>>> import numpy as np
>>> np.set_printoptions(precision=2, suppress=True, linewidth=140)
>>> K = np.load("block9.npy")
>>> print(K)
[[-0.54  3.46 -2.46  1.14  0.37  0.8 ]
 [-0.02  1.85 -1.32 -0.67 -0.39 -0.11]
 [ 0.02 -0.17  0.12  0.27  0.07  0.03]
 [ 0.1   0.75 -0.54  0.11 -0.17 -0.09]
 [-0.96  6.25 -4.44  0.81  0.34  1.19]
 [ 0.74 -4.06  2.88 -0.42 -0.31 -0.88]
 [-1.86  0.58 -0.36  2.14  2.31  2.44]
 [-1.32  3.16 -2.22  1.28  1.22  1.68]]
>>> print(np.abs(np.diag(np.linalg.qr(K)[1])) > 1e-9)
[ True  True  True False False False]
>>> print(np.linalg.lstsq(K[:-1].T, K[-1])[2])
3
>>> print(np.allclose(K[:-1].T @ np.linalg.lstsq(K[:-1].T, K[-1])[0], K[-1]))
True
>>> print(K @ np.linalg.pinv(K) @ K)
[[-0.54  3.46 -2.46  1.14  0.37  0.8 ]
 [-0.02  1.85 -1.32 -0.67 -0.39 -0.11]
 [ 0.02 -0.17  0.12  0.27  0.07  0.03]
 [ 0.1   0.75 -0.54  0.11 -0.17 -0.09]
 [-0.96  6.25 -4.44  0.81  0.34  1.19]
 [ 0.74 -4.06  2.88 -0.42 -0.31 -0.88]
 [-1.86  0.58 -0.36  2.14  2.31  2.44]
 [-1.32  3.16 -2.22  1.28  1.22  1.68]]
>>> print(round(np.trace(np.linalg.pinv(K) @ K), 2))
3.0
>>> print(np.unique(K.round(6), axis=0).shape)
(8, 6)
>>> rng = np.random.default_rng(81552)
>>> Y = K + rng.integers(-2, 3, (8, 3)) @ rng.integers(-2, 3, (3, 6))
>>> print(Y)
[[ 0.46  3.46 -2.46  2.14 -0.63 -0.2 ]
 [-3.02 -2.15 -2.32 -2.67 -7.39  4.89]
 [ 5.02  1.83 -0.88  0.27  9.07 -5.97]
 [-2.9   4.75  3.46  5.11 -5.17  0.91]
 [ 0.04  2.25 -7.44 -3.19  1.34  2.19]
 [-2.26 -8.06  1.88 -2.42 -7.31  4.12]
 [ 4.14  2.58 -1.36  3.14 10.31 -4.56]
 [ 0.68 -0.84 -6.22 -4.72  7.22  1.68]]
>>> print(Y - K)
[[ 1.  0.  0.  1. -1. -1.]
 [-3. -4. -1. -2. -7.  5.]
 [ 5.  2. -1.  0.  9. -6.]
 [-3.  4.  4.  5. -5.  1.]
 [ 1. -4. -3. -4.  1.  1.]
 [-3. -4. -1. -2. -7.  5.]
 [ 6.  2. -1.  1.  8. -7.]
 [ 2. -4. -4. -6.  6.  0.]]
>>> print(np.linalg.matrix_rank(K))
3
>>> print(np.abs(K).max())
6.25
>>> u = np.array([1, 0, 0, 0, 2, 0, 0])
>>> X = np.array([np.roll(u, i) for i in range(7)])
>>> print(X)
[[1 0 0 0 2 0 0]
 [0 1 0 0 0 2 0]
 [0 0 1 0 0 0 2]
 [2 0 0 1 0 0 0]
 [0 2 0 0 1 0 0]
 [0 0 2 0 0 1 0]
 [0 0 0 2 0 0 1]]
>>> idx = rng.permutation(7)
>>> Y = X[:, idx] * rng.choice([-1, 1], 7)
>>> print(Y)
[[ 1  0  0  0  2  0  0]
 [ 0  2  0  0  0 -1  0]
 [ 0  0  2 -1  0  0  0]
 [ 2  0  0  0  0  0 -1]
 [ 0  0  0  0  1 -2  0]
 [ 0  1  0 -2  0  0  0]
 [ 0  0  1  0  0  0 -2]]
>>> Uu, _, vt = np.linalg.svd(X.T @ Y)
>>> print(idx)
[0 5 6 2 4 1 3]
>>> print(np.round(np.linalg.lstsq(X, Y)[0], 2) + 0)
[[ 1.  0.  0.  0.  0.  0.  0.]
 [ 0.  0.  0.  0.  0. -1.  0.]
 [ 0.  0.  0. -1.  0.  0.  0.]
 [ 0.  0.  0.  0.  0.  0. -1.]
 [ 0.  0.  0.  0.  1.  0.  0.]
 [ 0.  1.  0.  0.  0.  0.  0.]
 [ 0.  0.  1.  0.  0.  0.  0.]]
>>> x = np.array([1, 7, 0, 1, 6, 0, 8])
>>> y = Y @ x
>>> c, lr = np.zeros(7), 1 / np.linalg.norm(Y, 2) ** 2
>>> for i in range(10):
...     c -= lr * Y.T @ (Y @ c - y)
...     if i % 2 == 0: print(i, round(np.linalg.norm(Y @ c - y), 2))
... 
0 9.9
2 5.54
4 3.82
6 2.71
8 1.93
>>> print(c)
[ 0.92  6.3  -0.62  0.27  5.75 -0.53  7.61]
>>> Y = np.array([[1, 1, 0],
...     [2, 1, 2],
...     [0, 2, 3],
...     [1, 3, 2],
...     [3, 2, 2],
...     [2, 2, 2],
...     [1, 0, 2]])
>>> print(np.einsum("ik,kj->ij", X, Y))
[[7 5 4]
 [6 5 6]
 [2 2 7]
 [3 5 2]
 [7 4 6]
 [2 6 8]
 [3 6 6]]
>>> print(np.einsum("ik,kj->ji", X, Y))
[[7 6 2 3 7 2 3]
 [5 5 2 5 4 6 6]
 [4 6 7 2 6 8 6]]
>>> O, R = np.linalg.qr(X)
>>> print(round(abs(R[0, 0]), 2), np.round(np.linalg.norm(X[:, 0]), 2))
2.24 2.24
>>> print(np.allclose(R.T @ R, X.T @ X))
True
>>> t = rng.uniform(0, 2 * np.pi, 16)
>>> O, _ = np.linalg.qr(np.array([[0.6, 1.0],
...     [0.4, -0.8],
...     [-0.5, 0.8],
...     [-0.8, -1.5],
...     [-0.1, -0.5],
...     [-1.0, -0.4],
...     [-0.2, 0.4],
...     [-0.5, 1.2],
...     [-2.9, -1.4]]))
>>> M = 5 * np.c_[np.cos(t), np.sin(t)] @ O.T
>>> print(M.round(2) + 0)
[[ 0.94  0.54 -0.69 -1.26 -0.18 -1.5  -0.27 -0.67 -4.35]
 [-1.64  1.73 -1.77  2.51  0.91  0.3  -0.86 -2.54  1.32]
 [-1.3   2.01 -2.12  2.06  0.87 -0.32 -1.01 -2.91 -0.46]
 [ 1.71 -1.45  1.45 -2.58 -0.87 -0.62  0.72  2.16 -2.21]
 [ 1.69 -1.08  1.05 -2.51 -0.79 -0.91  0.54  1.66 -3.01]
 [-0.79 -0.74  0.9   1.03  0.08  1.5   0.37  0.95  4.32]
 [ 0.29  1.28 -1.46 -0.26  0.2  -1.42 -0.64 -1.75 -3.94]
 [ 0.32 -1.75  1.92 -0.65 -0.5   1.16  0.88  2.46  3.05]
 [ 1.35 -0.11  0.   -1.92 -0.46 -1.38  0.06  0.28 -4.16]
 [-1.58  0.63 -0.56  2.3   0.65  1.18 -0.32 -1.02  3.68]
 [ 0.94  0.54 -0.69 -1.27 -0.18 -1.5  -0.27 -0.66 -4.35]
 [-0.57  1.89 -2.05  1.02  0.61 -1.   -0.94 -2.67 -2.54]
 [-1.71  1.19 -1.17  2.54  0.81  0.84 -0.59 -1.8   2.81]
 [ 1.71 -1.3   1.29 -2.56 -0.84 -0.75  0.65  1.95 -2.58]
 [-0.16 -1.39  1.57  0.07 -0.27  1.38  0.7   1.92  3.8 ]
 [ 1.49 -1.92  2.01 -2.31 -0.91  0.04  0.96  2.8  -0.36]]
>>> print(np.linalg.cond(M) > 100)
True
>>> print(round(np.linalg.norm(M, 2) / np.linalg.norm(M), 2))
0.76
>>> print(np.argsort(-np.linalg.norm(M, axis=0).round(6), kind="stable")[:3])
[8 7 3]
>>> print([round(float(x), 2) for x in np.linalg.svd(M, compute_uv=False)[:3]])
[15.12, 13.1, 0.0]
